>>> import numpy as np
>>> import numpy.linalg as la
>>> np.set_printoptions(suppress=True, linewidth=100)
>>> E = np.load("block10.npy")
>>> E
array([[ 0,  2,  0],
       [-2,  0, -4],
       [ 0,  4,  0]])
>>> round(la.eigvals(E).sum().real, 2)
np.float64(0.0)
>>> print(np.einsum("ij,ji->", E, E))
-40
>>> np.round(np.poly(E), 2)
array([ 1.,  0., 20.,  0.])
>>> print(round(float(la.det(E.T)), 2))
0.0
>>> np.round(la.det(2 * E), 2), round(la.det(E), 2)
(np.float64(0.0), np.float64(0.0))
>>> np.kron(np.eye(2, dtype=int), E)
array([[ 0,  2,  0,  0,  0,  0],
       [-2,  0, -4,  0,  0,  0],
       [ 0,  4,  0,  0,  0,  0],
       [ 0,  0,  0,  0,  2,  0],
       [ 0,  0,  0, -2,  0, -4],
       [ 0,  0,  0,  0,  4,  0]])
>>> print(round(la.det(E[::-1]), 2))
0.0
>>> ang = np.deg2rad(90)
>>> mat = np.eye(7)
>>> mat[np.ix_([5, 2], [5, 2])] = [[np.cos(ang), -np.sin(ang)], [np.sin(ang), np.cos(ang)]]
>>> print(mat.round(2) + 0)
[[ 1.  0.  0.  0.  0.  0.  0.]
 [ 0.  1.  0.  0.  0.  0.  0.]
 [ 0.  0.  0.  0.  0.  1.  0.]
 [ 0.  0.  0.  1.  0.  0.  0.]
 [ 0.  0.  0.  0.  1.  0.  0.]
 [ 0.  0. -1.  0.  0.  0.  0.]
 [ 0.  0.  0.  0.  0.  0.  1.]]
>>> vec = np.array([-1, -2, 0])
>>> h1 = np.maximum(E @ vec, 0)
>>> np.round(np.tanh(E @ vec), 2)
array([-1.  ,  0.96, -1.  ])
>>> E.T @ h1
array([-4,  0, -8])
>>> np.maximum(E @ vec, 0) - np.maximum(-E @ vec, 0)
array([-4,  2, -8])
>>> la.lstsq(E[:-1].T, E[-1])[2]
np.int32(2)
>>> print(np.round(E @ la.pinv(E) @ E, 2))
[[ 0.  2.  0.]
 [-2.  0. -4.]
 [ 0.  4.  0.]]
>>> np.allclose(E[:-1].T @ la.lstsq(E[:-1].T, E[-1])[0], E[-1])
True
>>> np.unique(E.round(6), axis=0).shape
(3, 3)
>>> [round(float(x), 2) for x in la.svd(E, compute_uv=False)[:3]]
[4.47, 4.47, 0.0]
>>> np.round(la.norm(E, 2) / la.norm(E), 2)
np.float64(0.71)
>>> la.cond(E) > 100
np.True_
>>> print(la.matrix_rank(E, rtol=0.1))
2
>>> B = np.array([[1, 1], [1, -1]])
>>> rng = np.random.default_rng(161494)
>>> arr = np.kron(B, np.kron(B, B))[rng.permutation(8)][:6]
>>> arr
array([[ 1, -1, -1,  1, -1,  1,  1, -1],
       [ 1,  1, -1, -1, -1, -1,  1,  1],
       [ 1,  1, -1, -1,  1,  1, -1, -1],
       [ 1,  1,  1,  1,  1,  1,  1,  1],
       [ 1,  1,  1,  1, -1, -1, -1, -1],
       [ 1, -1,  1, -1, -1,  1, -1,  1]])
>>> B = arr + rng.integers(-2, 3, (6, 2)) @ rng.integers(-2, 3, (2, 8))
>>> B
array([[ 0,  0,  0,  3, -1,  1,  1,  0],
       [-1,  3,  1,  3, -1, -1,  1,  3],
       [ 5, -3,  3, -5,  5,  1, -5, -1],
       [-1,  3,  3,  5,  1,  1,  1,  3],
       [ 1,  1,  5,  3,  1, -1, -3,  1],
       [-1,  1, -5, -1, -5,  1,  3, -1]])
>>> np.round(la.svd(B - arr, compute_uv=False), 2) + 0
array([13.29, 10.16,  0.  ,  0.  ,  0.  ,  0.  ])
>>> W0 = np.load("data.npy")
>>> W0
array([[-5, -1, -5, -1, -1],
       [-4,  0, -4,  0,  0],
       [-4,  0, -4,  0,  0],
       [ 1,  5,  1,  5,  5],
       [-7, -3, -7, -3, -3],
       [-4,  0, -4,  0,  0],
       [-4,  0, -4,  0,  0]])
>>> # rows 1 and 2 are equal
>>> U, s, vt = la.svd(W0)
>>> V = vt[:(s > 1e-8).sum()]
>>> vec = W0[5] + 2 * W0[1] + rng.integers(2) * np.eye(5)[0]
>>> vec
array([-11.,   0., -12.,   0.,   0.])
>>> print(la.matrix_rank(np.vstack([W0, vec])))
3
>>> np.allclose(V.T @ V @ vec, vec)
False
>>> np.round(V.T @ V, 2) + 0
array([[0.5 , 0.  , 0.5 , 0.  , 0.  ],
       [0.  , 0.33, 0.  , 0.33, 0.33],
       [0.5 , 0.  , 0.5 , 0.  , 0.  ],
       [0.  , 0.33, 0.  , 0.33, 0.33],
       [0.  , 0.33, 0.  , 0.33, 0.33]])
>>> [round(float(x), 2) for x in la.svd(W0, compute_uv=False)[:3]]
[17.51, 8.74, 0.0]
>>> print(np.argsort(-la.norm(W0, axis=0).round(6), kind="stable")[:3])
[0 2 1]
>>> la.cond(W0) > 100
np.True_
>>> la.matrix_rank(W0, rtol=0.1)
np.int64(2)
>>> print(round(la.norm(W0, 2) / la.norm(W0), 2))
0.89
>>> M = np.load("arr.npy")
>>> M
array([[ 3,  0,  3,  1],
       [-1,  2,  2, -1],
       [-2, -1, -3, -1],
       [-1,  3,  0,  2],
       [ 3,  0,  3,  1],
       [ 0,  0, -2, -3],
       [ 2,  3,  3,  2]])
>>> # rows 0 and 4 are equal
>>> labels = rng.permutation(4)
>>> B = M[:, labels] * rng.choice([-1, 1], 4)
>>> B
array([[ 0, -3, -3,  1],
       [-2,  1, -2, -1],
       [ 1,  2,  3, -1],
       [-3,  1,  0,  2],
       [ 0, -3, -3,  1],
       [ 0,  0,  2, -3],
       [-3, -2, -3,  2]])
>>> U, _, vt = la.svd(M.T @ B)
>>> np.round(la.lstsq(M, B)[0], 2) + 0
array([[ 0., -1.,  0.,  0.],
       [-1.,  0.,  0.,  0.],
       [ 0.,  0., -1.,  0.],
       [ 0.,  0.,  0.,  1.]])
>>> A = np.load("mat.npy")
>>> print(A)
[[2.38 0.92]
 [0.92 1.62]]
>>> ev, V = la.eigh(A)
>>> vec = np.array([1, -1])
>>> vec @ A @ vec / (vec @ vec), round(ev[0], 2), round(float(ev[-1]), 2)
(np.float64(1.08), np.float64(1.0), 3.0)
>>> vec @ A @ vec
np.float64(2.16)
>>> np.abs(A).sum(axis=1).max(), round(np.abs(ev).max(), 2)
(np.float64(3.3), np.float64(3.0))
>>> np.round(la.eigvalsh(A[1:, 1:]), 2)
array([1.62])
